$ ipython --no-banner

In [1]: import numpy as np

In [2]: np.set_printoptions(precision=4, suppress=True, linewidth=140)

In [3]: rnd = lambda a: np.round(a, 4) + 0

In [4]: M = np.load("arr.npy")

In [5]: rnd(M)
Out[5]: 
array([[ 0.309 ,  0.    , -0.9511],
       [ 0.    ,  1.    ,  0.    ],
       [ 0.9511,  0.    ,  0.309 ]])

In [6]: # 2 blocks once reordered

In [7]: rnd(np.linalg.svd(M, compute_uv=False))
Out[7]: array([1., 1., 1.])

In [8]: rnd(np.linalg.pinv(M))
Out[8]: 
array([[ 0.309 ,  0.    ,  0.9511],
       [ 0.    ,  1.    ,  0.    ],
       [-0.9511,  0.    ,  0.309 ]])

In [9]: M[:, 0] @ M[:, 1]
Out[9]: np.float64(0.0)

In [10]: F = np.loadtxt("sample0.csv", delimiter=",")

In [11]: print(F)
[[-1.  2. -2.  0.]
 [-1.  3.  1.  0.]
 [ 1.  2.  4.  1.]
 [ 0. -2. -1.  1.]]

In [12]: q, R = np.linalg.qr(F)

In [13]: q.shape, R.shape
Out[13]: ((4, 4), (4, 4))

In [14]: rnd(q.T @ q)
Out[14]: 
array([[1., 0., 0., 0.],
       [0., 1., 0., 0.],
       [0., 0., 1., 0.],
       [0., 0., 0., 1.]])

In [15]: rnd(np.abs(np.diag(R)))
Out[15]: array([1.7321, 4.2426, 1.6667, 1.2247])

In [16]: u = np.array([2, -1, 1, 2])

In [17]: other = F + np.outer(u, np.eye(4)[2])

In [18]: rnd(np.linalg.det(other) / np.linalg.det(F)), rnd(1 + np.linalg.solve(F, u)[2])
Out[18]: (np.float64(-0.2667), np.float64(-0.2667))

In [19]: np.linalg.matrix_rank(other - F)
Out[19]: np.int64(1)

In [20]: other
Out[20]: 
array([[-1.,  2.,  0.,  0.],
       [-1.,  3.,  0.,  0.],
       [ 1.,  2.,  5.,  1.],
       [ 0., -2.,  1.,  1.]])

In [21]: q, vecs = np.linalg.qr(F[:, :1])[0], np.linalg.qr(F[:, 1:])[0]

In [22]: sigma = np.linalg.svd(q.T @ vecs, compute_uv=False)

In [23]: rnd(np.degrees(np.arccos(sigma.clip(0, 1))))
Out[23]: array([21.21])

In [24]: (sigma > 0.9).sum()
Out[24]: np.int64(1)

In [25]: E = np.array([[1, -1, 1], [2, -2, 2], [2, -2, 2], [-1, 1, -1], [-2, 2, -2]])

In [26]: # rows and columns are dependent

In [27]: left, sigma, Vt = np.linalg.svd(E)

In [28]: vecs = Vt[:(sigma > 1e-8).sum()]

In [29]: rng = np.random.default_rng(72774)

In [30]: x = E[2] + 3 * E[4] + rng.integers(2) * np.eye(3)[0]

In [31]: x
Out[31]: array([-4.,  4., -4.])

In [32]: np.linalg.matrix_rank(np.vstack([E, x]))
Out[32]: np.int64(1)

In [33]: rnd(np.linalg.norm(x - vecs.T @ vecs @ x))
Out[33]: np.float64(0.0)

In [34]: np.linalg.matrix_rank(E, rtol=0.1)
Out[34]: np.int64(1)

In [35]: [round(float(x), 4) for x in np.linalg.svd(E, compute_uv=False)[:3]]
Out[35]: [6.4807, 0.0, 0.0]

In [36]: np.linalg.cond(E) > 100
Out[36]: np.True_

In [37]: rnd(np.linalg.norm(E, 2) / np.linalg.norm(E))
Out[37]: np.float64(1.0)
